In [1]: import numpy as np

In [2]: np.set_printoptions(precision=2, suppress=True, linewidth=200)

In [3]: K = np.load("arr.npy")

In [4]: K
Out[4]: 
array([[ 0.81, -0.59],
       [ 0.59,  0.81]])

In [5]: # keeps lengths

In [6]: np.round(np.linalg.det(2 * K), 2), round(np.linalg.det(K), 2)
Out[6]: (np.float64(4.0), np.float64(1.0))

In [7]: vec = np.array([2, 0])

In [8]: target = K @ vec

In [9]: beta, lr = np.zeros(2), 1 / np.linalg.norm(K, 2) ** 2

In [10]: for i in range(4):
    ...:     beta -= lr * K.T @ (K @ beta - target)
    ...:     if i % 1 == 0: print(i, round(np.linalg.norm(K @ beta - target), 2))
    ...: 
0 0.0
1 0.0
2 0.0
3 0.0

In [11]: np.round(np.linalg.cond(K), 2)
Out[11]: np.float64(1.0)

In [12]: beta.round(2) + 0
Out[12]: array([2., 0.])

In [13]: m1 = np.array([[0.1, -1.0, 1.2, -0.3],
    ...:     [-1.8, -0.1, -1.2, 0.0],
    ...:     [1.0, 1.9, 0.2, -0.5],
    ...:     [0.1, -0.3, -0.6, 1.1],
    ...:     [-0.3, 0.6, 0.2, 0.3],
    ...:     [0.4, -0.4, 0.3, -1.5]])

In [14]: P = m1 @ np.linalg.solve(m1.T @ m1, m1.T)

In [15]: np.diag(P)
Out[15]: array([0.67, 0.86, 0.76, 0.55, 0.41, 0.74])

In [16]: P @ m1[:, 0]
Out[16]: array([ 0.1, -1.8,  1. ,  0.1, -0.3,  0.4])

In [17]: P.round(2) + 0
Out[17]: 
array([[ 0.67, -0.22, -0.28, -0.26,  0.16,  0.  ],
       [-0.22,  0.86, -0.18, -0.17,  0.11,  0.  ],
       [-0.28, -0.18,  0.76, -0.2 ,  0.17,  0.02],
       [-0.26, -0.17, -0.2 ,  0.55, -0.21, -0.25],
       [ 0.16,  0.11,  0.17, -0.21,  0.41, -0.36],
       [ 0.  ,  0.  ,  0.02, -0.25, -0.36,  0.74]])

In [18]: vec = np.array([1, 2, 2, 2])

In [19]: target = m1 @ vec

In [20]: beta, lr = np.zeros(4), 1 / np.linalg.norm(m1, 2) ** 2

In [21]: for i in range(300):
    ...:     beta -= lr * m1.T @ (m1 @ beta - target)
    ...:     if i % 50 == 0: print(i, round(np.linalg.norm(m1 @ beta - target), 2))
    ...: 
0 3.0
50 0.0
100 0.0
150 0.0
200 0.0
250 0.0

In [22]: round(float(np.linalg.cond(m1)), 2)
Out[22]: 3.0

In [23]: vec = np.array([0, 2])

In [24]: round(float(np.linalg.norm(vec)), 2), round(np.linalg.norm(K @ vec), 2)
Out[24]: (2.0, np.float64(2.0))

In [25]: np.round(K.T @ (K @ vec), 2) + 0
Out[25]: array([0., 2.])

In [26]: np.sort(np.abs(np.degrees(np.angle(np.linalg.eigvals(K)))))
Out[26]: array([36., 36.])

In [27]: vec = np.array([-2, 0, 0, 1])

In [28]: target = m1 @ vec

In [29]: target
Out[29]: array([-0.5,  3.6, -2.5,  0.9,  0.9, -2.3])

In [30]: rng = np.random.default_rng(7)

In [31]: target = target + 0.05 * rng.normal(size=6)

In [32]: target
Out[32]: array([-0.5 ,  3.61, -2.51,  0.86,  0.88, -2.35])

In [33]: beta, *_ = np.linalg.lstsq(m1, target)

In [34]: round(float(np.linalg.norm(target - m1 @ beta)), 2)
Out[34]: 0.06

In [35]: beta
Out[35]: array([-2.02,  0.01,  0.02,  1.01])

In [36]: vec = np.array([2, -3, -1, -3])

In [37]: h = np.maximum(m1 @ vec, 0)

In [38]: np.maximum(m1 @ vec, 0) - np.maximum(-m1 @ vec, 0)
Out[38]: array([ 2.9, -2.1, -2.4, -1.6, -3.5,  6.2])

In [39]: np.tanh(m1 @ vec)
Out[39]: array([ 0.99, -0.97, -0.98, -0.92, -1.  ,  1.  ])

In [40]: h
Out[40]: array([2.9, 0. , 0. , 0. , 0. , 6.2])

In [41]: np.maximum(m1 @ (3 * vec), 0)
Out[41]: array([ 8.7,  0. ,  0. ,  0. ,  0. , 18.6])

In [42]: m1.T @ h
Out[42]: array([  2.77,  -5.38,   5.34, -10.17])

In [43]: W0 = np.array([[-0.08, 0.48, -0.6, -0.76],
    ...:     [0.1, -0.6, 0.75, 0.95],
    ...:     [0.16, -0.96, 1.2, 1.52],
    ...:     [-0.12, 0.72, -0.9, -1.14],
    ...:     [-0.22, 1.32, -1.65, -2.09],
    ...:     [-0.5, 3.0, -3.75, -4.75]])

In [44]: z = rng.permutation(2)

In [45]: z
Out[45]: array([1, 0])

In [46]: Y = K[z][:, z]

In [47]: np.allclose(Y, K)
Out[47]: False

In [48]: np.sort(np.abs(np.linalg.eigvals(Y)))
Out[48]: array([1., 1.])

In [49]: np.diag(Y)
Out[49]: array([0.81, 0.81])

In [50]: Y = np.c_[m1[:, :1] @ np.array([[-5]]), np.array([-4, -5, -3, -2, 0, 2])]

In [51]: Y
Out[51]: 
array([[-0.5, -4. ],
       [ 9. , -5. ],
       [-5. , -3. ],
       [-0.5, -2. ],
       [ 1.5,  0. ],
       [-2. ,  2. ]])

In [52]: np.linalg.matrix_rank(np.c_[m1, Y])
Out[52]: np.int64(5)

In [53]: np.round(np.linalg.lstsq(m1, Y[:, 0])[0], 2) + 0
Out[53]: array([-5.,  0.,  0.,  0.])

In [54]: np.linalg.matrix_rank(Y)
Out[54]: np.int64(2)

In [55]: P = Y @ np.linalg.solve(Y.T @ Y, Y.T)

In [56]: np.linalg.matrix_rank(np.eye(6) - P)
Out[56]: np.int64(4)

In [57]: np.diag(P)
Out[57]: array([0.35, 0.85, 0.61, 0.09, 0.02, 0.08])

In [58]: np.round(np.linalg.eigvalsh(P), 2) + 0
Out[58]: array([0., 0., 0., 0., 1., 1.])

In [59]: np.trace(P)
Out[59]: np.float64(2.0)

In [60]: np.allclose(P @ P, P)
Out[60]: True

In [61]: P
Out[61]: 
array([[ 0.35,  0.17,  0.39,  0.18, -0.04, -0.11],
       [ 0.17,  0.85, -0.18,  0.07,  0.1 , -0.23],
       [ 0.39, -0.18,  0.61,  0.21, -0.1 , -0.04],
       [ 0.18,  0.07,  0.21,  0.09, -0.02, -0.05],
       [-0.04,  0.1 , -0.1 , -0.02,  0.02, -0.01],
       [-0.11, -0.23, -0.04, -0.05, -0.01,  0.08]])

In [62]: round(float(np.trace(np.linalg.pinv(P) @ P)), 2)
Out[62]: 2.0

In [63]: np.linalg.lstsq(P[:-1].T, P[-1])[2]
Out[63]: np.int32(2)

In [64]: np.abs(np.diag(np.linalg.qr(P)[1])) > 1e-9
Out[64]: array([ True,  True, False, False, False, False])

In [65]: X = np.array([[4, 5, 4, 5], [0, -3, 0, -3], [4, 5, 4, 5], [0, -3, 0, -3]])

In [66]: P = np.triu(np.array([[0, 2, 1, 3], [0, 1, 1, 0], [3, 3, 2, 3], [1, 2, 0, 1]]), 1) + np.eye(4)

In [67]: Y = P @ X @ np.linalg.inv(P)

In [68]: np.round(np.poly(Y), 2) + 0
Out[68]: array([  1.,  -2., -48.,   0.,   0.])

In [69]: np.linalg.matrix_rank(Y)
Out[69]: np.int64(2)

In [70]: round(float(np.linalg.det(Y)), 2)
Out[70]: 0.0

In [71]: left, sig, Vh = np.linalg.svd(X, full_matrices=False)

In [72]: np.abs(left[:, 0]).round(6).argmax()
Out[72]: np.int64(0)

In [73]: np.round(Vh @ Vh.T, 2) + 0
Out[73]: 
array([[1., 0., 0., 0.],
       [0., 1., 0., 0.],
       [0., 0., 1., 0.],
       [0., 0., 0., 1.]])

In [74]: np.abs(Vh[0])
Out[74]: array([0.38, 0.59, 0.38, 0.59])

In [75]: sig.round(2) + 0
Out[75]: array([13.7,  3.5,  0. ,  0. ])

In [76]: np.round(sig / sig[0], 2) + 0
Out[76]: array([1.  , 0.26, 0.  , 0.  ])

In [77]: round(float(np.sqrt((sig ** 2).sum())), 2), np.round(np.linalg.norm(X), 2)
Out[77]: (14.14, np.float64(14.14))

In [78]: np.round(np.trace(np.linalg.pinv(X) @ X), 2)
Out[78]: np.float64(2.0)

In [79]: np.abs(np.diag(np.linalg.qr(X)[1])) > 1e-9
Out[79]: array([ True,  True, False, False])

In [80]: M = np.array([[-2.2, 1.5, 0.4, 1.1],
    ...:     [-0.8, 1.4, -0.1, -1.6],
    ...:     [1.6, -0.1, -0.4, -0.6],
    ...:     [-0.4, 0.1, -0.6, 0.8],
    ...:     [1.5, -1.3, 0.7, -1.7]])

In [81]: M[:, 3] *= 3

In [82]: M
Out[82]: 
array([[-2.2,  1.5,  0.4,  3.3],
       [-0.8,  1.4, -0.1, -4.8],
       [ 1.6, -0.1, -0.4, -1.8],
       [-0.4,  0.1, -0.6,  2.4],
       [ 1.5, -1.3,  0.7, -5.1]])

In [83]: P = M @ np.linalg.solve(M.T @ M, M.T)

In [84]: P @ M[:, 2]
Out[84]: array([ 0.4, -0.1, -0.4, -0.6,  0.7])

In [85]: np.round(np.linalg.eigvalsh(P), 2) + 0
Out[85]: array([0., 1., 1., 1., 1.])

In [86]: np.linalg.matrix_rank(np.eye(5) - P)
Out[86]: np.int64(1)

In [87]: A = np.load("x.npy")

In [88]: A
Out[88]: 
array([[ 0,  0,  3],
       [ 1, -1,  5],
       [ 1, -1,  2],
       [ 2, -2,  5]])

In [89]: # column 2 dominates

In [90]: u = np.array([-1, -3])

In [91]: np.array([np.convolve(row, u, "same") for row in A])
Out[91]: 
array([[ 0,  0, -3],
       [-1, -2, -2],
       [-1, -2,  1],
       [-2, -4,  1]])

In [92]: np.cross(A[0, :3], A[2, :3])
Out[92]: array([3, 3, 0])

In [93]: np.correlate(A[0], A[2], "full")
Out[93]: array([ 0,  0,  6, -3,  3])

In [94]: O = K.astype(float).copy()

In [95]: for j in range(2):
    ...:     O[:, j] -= O[:, :j] @ (O[:, :j].T @ O[:, j])
    ...:     O[:, j] /= np.linalg.norm(O[:, j])
    ...: 

In [96]: np.round(O.T @ K, 2) + 0
Out[96]: 
array([[1., 0.],
       [0., 1.]])

In [97]: O
Out[97]: 
array([[ 0.81, -0.59],
       [ 0.59,  0.81]])

In [98]: E = np.array([[0.0, 0.0, 0.0, 0.0, -1.0],
    ...:     [0.0, 0.0, 0.0, 0.0, 5.0],
    ...:     [0.0, 0.0, 0.0, 0.0, 5.0],
    ...:     [0.0, 0.0, 0.0, 0.0, -3.0],
    ...:     [-1.0, 5.0, 5.0, -3.0, 0.0]])

In [99]: np.all(np.linalg.eigvalsh(E) > 0)
Out[99]: np.False_

In [100]: [round(float(np.linalg.det(E[:i, :i])), 2) + 0 for i in range(1, 6)]
Out[100]: [0.0, 0.0, 0.0, 0.0, 0.0]
